In [1]: import numpy as np

In [2]: np.set_printoptions(suppress=True, linewidth=200)

In [3]: K = np.load("mat.npy")

In [4]: K
Out[4]: 
array([[-1, -1, -1, -1],
       [-1, -1, -1, -1],
       [-1, -1, -1, -1],
       [-1, -1, -1, -1]])

In [5]: np.round(np.linalg.norm(K, 2) / np.linalg.norm(K), 2)
Out[5]: np.float64(1.0)

In [6]: np.linalg.cond(K) > 100
Out[6]: np.True_

In [7]: np.argsort(-np.linalg.norm(K, axis=0).round(6), kind="stable")[:3]
Out[7]: array([0, 1, 2])

In [8]: np.linalg.matrix_rank(K, rtol=0.1)
Out[8]: np.int64(1)

In [9]: [round(float(x), 2) for x in np.linalg.svd(K, compute_uv=False)[:3]]
Out[9]: [4.0, 0.0, 0.0]

In [10]: vals, evecs = np.linalg.eigh(K)

In [11]: x = np.array([8, 0, 5, 2])

In [12]: x @ K @ x
Out[12]: np.int64(-225)

In [13]: np.round(np.linalg.eigvalsh(K[1:, 1:]), 2) + 0
Out[13]: array([-3.,  0.,  0.])

In [14]: round(float(x @ K @ x / (x @ x)), 2), vals[0], np.round(vals[-1], 2)
Out[14]: (-2.42, np.float64(-4.0), np.float64(0.0))

In [15]: np.round(evecs * np.abs(vals) @ evecs.T, 2)
Out[15]: 
array([[1., 1., 1., 1.],
       [1., 1., 1., 1.],
       [1., 1., 1., 1.],
       [1., 1., 1., 1.]])

In [16]: vals, evecs = np.linalg.eigh(K)

In [17]: np.unique(vals.round(6) + 0, return_counts=True)[1]
Out[17]: array([1, 3])

In [18]: np.round(np.linalg.eigvalsh(K + 3 * np.eye(4)), 2)
Out[18]: array([-1.,  3.,  3.,  3.])

In [19]: vals.round(2) + 0
Out[19]: array([-4.,  0.,  0.,  0.])

In [20]: (vals > 1e-8).sum(), (vals < -1e-8).sum()
Out[20]: (np.int64(0), np.int64(1))

In [21]: np.round(np.linalg.eigvalsh(K @ K), 2) + 0
Out[21]: array([ 0.,  0.,  0., 16.])

In [22]: np.round(evecs.T @ K @ evecs, 2) + 0
Out[22]: 
array([[-4.,  0.,  0.,  0.],
       [ 0.,  0.,  0.,  0.],
       [ 0.,  0.,  0.,  0.],
       [ 0.,  0.,  0.,  0.]])

In [23]: f, r1 = K[1], K[2]

In [24]: f @ f
Out[24]: np.int64(4)

In [25]: p = (f @ r1) / (f @ f) * f

In [26]: p
Out[26]: array([-1., -1., -1., -1.])

In [27]: np.linalg.matrix_rank(np.outer(f, r1))
Out[27]: np.int64(1)

In [28]: round(float(np.linalg.norm(f + r1) ** 2 + np.linalg.norm(f - r1) ** 2), 2)
Out[28]: 16.0

In [29]: left, sigma, vt = np.linalg.svd(K)

In [30]: evecs = vt[:(sigma > 1e-8).sum()]

In [31]: rng = np.random.default_rng(305)

In [32]: x = K[0] + -3 * K[2] + rng.integers(2) * np.eye(4)[1]

In [33]: x
Out[33]: array([2., 2., 2., 2.])

In [34]: np.round(evecs.T @ evecs, 2)
Out[34]: 
array([[0.25, 0.25, 0.25, 0.25],
       [0.25, 0.25, 0.25, 0.25],
       [0.25, 0.25, 0.25, 0.25],
       [0.25, 0.25, 0.25, 0.25]])

In [35]: np.round(np.diag(evecs.T @ evecs), 2)
Out[35]: array([0.25, 0.25, 0.25, 0.25])

In [36]: ang = np.sort(rng.uniform(-2, 2, 29))

In [37]: m1 = np.c_[ang, ang ** 2, ang ** 3] @ np.array([[7, -3, -7, 8, 2], [-2, 6, -2, 8, -9], [9, 0, -6, -4, -6]])

In [38]: m1.round(2) + 0
Out[38]: 
array([[-89.11,  28.92,  51.18,  45.14,   6.67],
       [-65.72,  23.4 ,  37.77,  31.41,   0.9 ],
       [-61.38,  22.31,  35.3 ,  28.87,  -0.04],
       [-54.48,  20.51,  31.39,  24.82,  -1.42],
       [-43.83,  17.56,  25.38,  18.6 ,  -3.24],
       [-39.36,  16.24,  22.87,  16.  ,  -3.86],
       [-38.92,  16.11,  22.63,  15.75,  -3.91],
       [-16.84,   8.54,  10.36,   3.39,  -4.93],
       [-15.31,   7.91,   9.51,   2.61,  -4.8 ],
       [-11.63,   6.3 ,   7.47,   0.83,  -4.31],
       [ -8.44,   4.78,   5.68,  -0.51,  -3.62],
       [ -7.32,   4.2 ,   5.04,  -0.91,  -3.29],
       [ -3.65,   2.13,   2.83,  -1.66,  -1.83],
       [ -3.49,   2.04,   2.73,  -1.67,  -1.75],
       [ -2.02,   1.13,   1.72,  -1.44,  -0.97],
       [ -1.73,   0.95,   1.5 ,  -1.33,  -0.81],
       [ -0.66,   0.32,   0.62,  -0.66,  -0.25],
       [  0.47,  -0.17,  -0.48,   0.57,   0.09],
       [  1.37,  -0.36,  -1.5 ,   1.85,   0.  ],
       [  3.76,  -0.09,  -4.33,   5.09,  -1.65],
       [  4.5 ,   0.1 ,  -5.18,   5.91,  -2.38],
       [  5.89,   0.5 ,  -6.73,   7.23,  -3.84],
       [  7.62,   1.03,  -8.59,   8.6 ,  -5.76],
       [  8.25,   1.23,  -9.25,   9.04,  -6.47],
       [ 11.72,   2.31, -12.77,  11.  , -10.41],
       [ 16.61,   3.77, -17.5 ,  12.95, -15.95],
       [ 23.74,   5.77, -24.08,  14.8 , -23.88],
       [ 52.17,  12.64, -48.69,  17.07, -53.97],
       [ 52.86,  12.8 , -49.28,  17.07, -54.68]])

In [39]: # looks like rank 3

In [40]: dist = np.linalg.norm(m1[:, None] - m1[None], axis=-1)

In [41]: np.flatnonzero(dist[27] < dist.mean() / 2)
Out[41]: array([27, 28])

In [42]: dist.mean(axis=1).argmax()
Out[42]: np.int64(0)

In [43]: (dist + 1e9 * np.eye(29)).round(6).argmin(axis=1)
Out[43]: array([ 1,  2,  1,  2,  5,  6,  5,  8,  7, 10, 11, 10, 13, 12, 15, 14, 15, 18, 17, 20, 19, 20, 23, 22, 23, 24, 25, 28, 27])

In [44]: dist[:5, :5].round(2)
Out[44]: 
array([[ 0.  , 31.29, 37.07, 46.26, 60.39],
       [31.29,  0.  ,  5.79, 14.98, 29.12],
       [37.07,  5.79,  0.  ,  9.19, 23.34],
       [46.26, 14.98,  9.19,  0.  , 14.15],
       [60.39, 29.12, 23.34, 14.15,  0.  ]])

In [45]: dist[27].round(6).argsort(kind="stable")[:4]
Out[45]: array([27, 28, 26, 25])

In [46]: np.linalg.matrix_rank(dist ** 2)
Out[46]: np.int64(5)

In [47]: data = np.load("layer7.npy")

In [48]: data.round(2)
Out[48]: 
array([[0.5 , 0.  , 0.  , 0.5 , 0.  , 0.  , 0.  ],
       [0.25, 0.25, 0.25, 0.25, 0.  , 0.  , 0.  ],
       [0.25, 0.  , 0.5 , 0.  , 0.25, 0.  , 0.  ],
       [0.33, 0.  , 0.  , 0.67, 0.  , 0.  , 0.  ],
       [0.17, 0.17, 0.  , 0.17, 0.33, 0.17, 0.  ],
       [0.  , 0.  , 0.  , 0.25, 0.25, 0.5 , 0.  ],
       [0.17, 0.17, 0.17, 0.  , 0.  , 0.17, 0.33]])

In [49]: left, sigma, vt = np.linalg.svd(K)

In [50]: np.argmax(sigma[:-1] / (sigma[1:] + 1e-6)) + 1
Out[50]: np.int64(1)

In [51]: other = left[:, :1] @ np.diag(sigma[:1]) @ vt[:1]

In [52]: other.round(2)
Out[52]: 
array([[-1., -1., -1., -1.],
       [-1., -1., -1., -1.],
       [-1., -1., -1., -1.],
       [-1., -1., -1., -1.]])

In [53]: np.round(np.linalg.norm(K - other, 2), 2), round(sigma[1], 2)
Out[53]: (np.float64(0.0), np.float64(0.0))

In [54]: np.linalg.matrix_rank(K, rtol=0.05)
Out[54]: np.int64(1)

In [55]: round(float(np.linalg.norm(K - other) / np.linalg.norm(K)), 2)
Out[55]: 0.0

In [56]: left, sigma, vt = np.linalg.svd(data, full_matrices=False)

In [57]: (sigma > 1e-8).sum()
Out[57]: np.int64(7)

In [58]: np.round(vt @ vt.T, 2) + 0
Out[58]: 
array([[1., 0., 0., 0., 0., 0., 0.],
       [0., 1., 0., 0., 0., 0., 0.],
       [0., 0., 1., 0., 0., 0., 0.],
       [0., 0., 0., 1., 0., 0., 0.],
       [0., 0., 0., 0., 1., 0., 0.],
       [0., 0., 0., 0., 0., 1., 0.],
       [0., 0., 0., 0., 0., 0., 1.]])

In [59]: np.round(sigma / sigma[0], 2)
Out[59]: array([1.  , 0.57, 0.51, 0.33, 0.21, 0.18, 0.1 ])

In [60]: np.round(data @ np.ones(7), 2)
Out[60]: array([1., 1., 1., 1., 1., 1., 1.])

In [61]: p = np.eye(7)[6]

In [62]: for _ in range(3):
    ...:     p = p @ data
    ...:     print(p.round(2))
    ...: 
[0.17 0.17 0.17 0.   0.   0.17 0.33]
[0.22 0.1  0.18 0.17 0.08 0.14 0.11]
[0.27 0.06 0.13 0.3  0.11 0.1  0.04]
